% python3 -q
>>> import numpy as np
>>> from numpy import linalg as LA
>>> np.set_printoptions(suppress=True, linewidth=100)
>>> mat = np.load("mat.npy")
>>> mat
array([[ 0.23, -0.81, -0.69],
       [ 0.2 ,  0.12,  0.59],
       [-0.18, -0.6 , -0.88],
       [ 0.6 , -0.03,  0.94],
       [-0.17,  0.7 ,  0.58],
       [ 0.62,  0.28,  0.98],
       [-0.03, -0.54, -0.7 ],
       [ 0.08, -0.84, -0.88],
       [ 0.5 , -0.39,  0.72],
       [-0.17, -0.55, -0.85],
       [-0.02,  0.21,  0.22],
       [-0.47, -0.01, -0.87],
       [-0.08, -0.77, -0.91]])
>>> Ac = mat - mat.mean(axis=0)
>>> vecs = LA.svd(Ac)[2][:2]
>>> A2 = Ac - Ac @ vecs.T @ vecs
>>> LA.norm(A2, axis=1).round(6).argmax()
np.int64(5)
>>> np.round(A2.std(axis=0), 2)
array([0.05, 0.03, 0.03])
>>> cent = mat[[2, 1]].astype(float)
>>> for _ in range(3):
...     lab = LA.norm(mat[:, None] - cent, axis=-1).argmin(axis=1)
...     cent = np.array([mat[lab == j].mean(axis=0) for j in range(2)])
... 
>>> lab
array([0, 1, 0, 1, 1, 1, 0, 0, 1, 0, 1, 0, 0])
>>> np.round(cent[1] - cent[0], 2)
array([0.38, 0.74, 1.5 ])
>>> np.bincount(lab)
array([7, 6])
>>> x0 = np.array([3, -2, 0])
>>> target = mat @ x0
>>> np.round(LA.pinv(mat) @ mat, 2) + 0
array([[1., 0., 0.],
       [0., 1., 0.],
       [0., 0., 1.]])
>>> np.round(LA.solve(mat.T @ mat, mat.T @ target), 2) + 0
array([ 3., -2.,  0.])
>>> np.round(LA.lstsq(mat, target)[0], 2) + 0
array([ 3., -2.,  0.])
>>> rng = np.random.default_rng(57)
>>> target = target + 0.02 * rng.normal(size=13)
>>> target.round(2)
array([ 2.32,  0.37,  0.69,  1.89, -1.91,  1.31,  0.97,  1.91,  2.29,  0.61, -0.5 , -1.41,  1.31])
>>> b, *_ = LA.lstsq(mat, target)
>>> [round(float(LA.norm(LA.solve(mat.T @ mat + lam * np.eye(3), mat.T @ target))), 2) for lam in (0, 1, 10, 100)]
[3.61, 2.41, 0.68, 0.09]
>>> b.round(2)
array([ 2.98, -2.03,  0.02])
>>> round(LA.norm(target - mat @ b), 2)
np.float64(0.05)
>>> b.round()
array([ 3., -2.,  0.])
>>> lab = mat[:, 0] > np.median(mat[:, 0])
>>> r0 = mat[lab].mean(axis=0) - mat[~lab].mean(axis=0)
>>> lab.astype(int)
array([1, 1, 0, 1, 0, 1, 0, 1, 1, 0, 0, 0, 0])
>>> gram = np.cov(mat, rowvar=False)
>>> np.argwhere(np.triu(np.abs(np.corrcoef(mat.T)) > 0.8, 1))
array([], shape=(0, 2), dtype=int64)
>>> np.round(np.polyfit(mat[:, 1], mat[:, 0], 1), 2)
array([0.06, 0.1 ])
>>> np.median(mat, axis=0)
array([-0.02, -0.39, -0.69])
>>> X = np.loadtxt("arr.csv", delimiter=",")
>>> X
array([[-5.17, -1.7 ,  2.99],
       [-3.38, -1.27,  1.94],
       [ 1.75,  0.63, -0.97],
       [ 1.77,  0.67, -1.03],
       [ 3.39,  1.17, -1.95],
       [-5.11, -1.88,  2.95],
       [-1.73, -0.62,  1.01],
       [ 1.59,  0.56, -0.98],
       [ 3.36,  1.21, -1.96],
       [-3.45, -1.24,  1.92],
       [ 1.74,  0.54, -1.01],
       [ 3.35,  1.2 , -1.96],
       [-5.13, -1.87,  2.92],
       [-0.07,  0.01, -0.02],
       [-0.02,  0.01, -0.02],
       [-1.72, -0.58,  0.95],
       [-3.46, -1.19,  2.03],
       [ 1.7 ,  0.65, -1.  ],
       [ 0.  ,  0.1 ,  0.  ]])
>>> Ac = (X - X.mean(axis=0)) / X.std(axis=0)
>>> np.argwhere(np.abs(Ac) > 2)
array([], shape=(0, 2), dtype=int64)
>>> b = LA.lstsq(np.delete(Ac, 2, axis=1), Ac[:, 2])[0]
>>> b.round(2)
array([-1.04,  0.04])
>>> x0 = np.array([5, 6, 5])
>>> target = X @ x0
>>> np.round(LA.solve(X.T @ X, X.T @ target), 2)
array([5., 6., 5.])
>>> np.round(LA.pinv(X) @ X, 2) + 0
array([[1., 0., 0.],
       [0., 1., 0.],
       [0., 0., 1.]])
>>> target = target + 0.05 * rng.normal(size=19)
>>> target.round(2)
array([-21.06, -14.87,   7.7 ,   7.79,  14.22, -22.03,  -7.27,   6.37,  14.24, -15.16,   6.83,
        14.14, -22.24,  -0.36,  -0.16,  -7.42, -14.29,   7.45,   0.62])
>>> b, *_ = LA.lstsq(X, target)
>>> b.round()
array([5., 6., 5.])
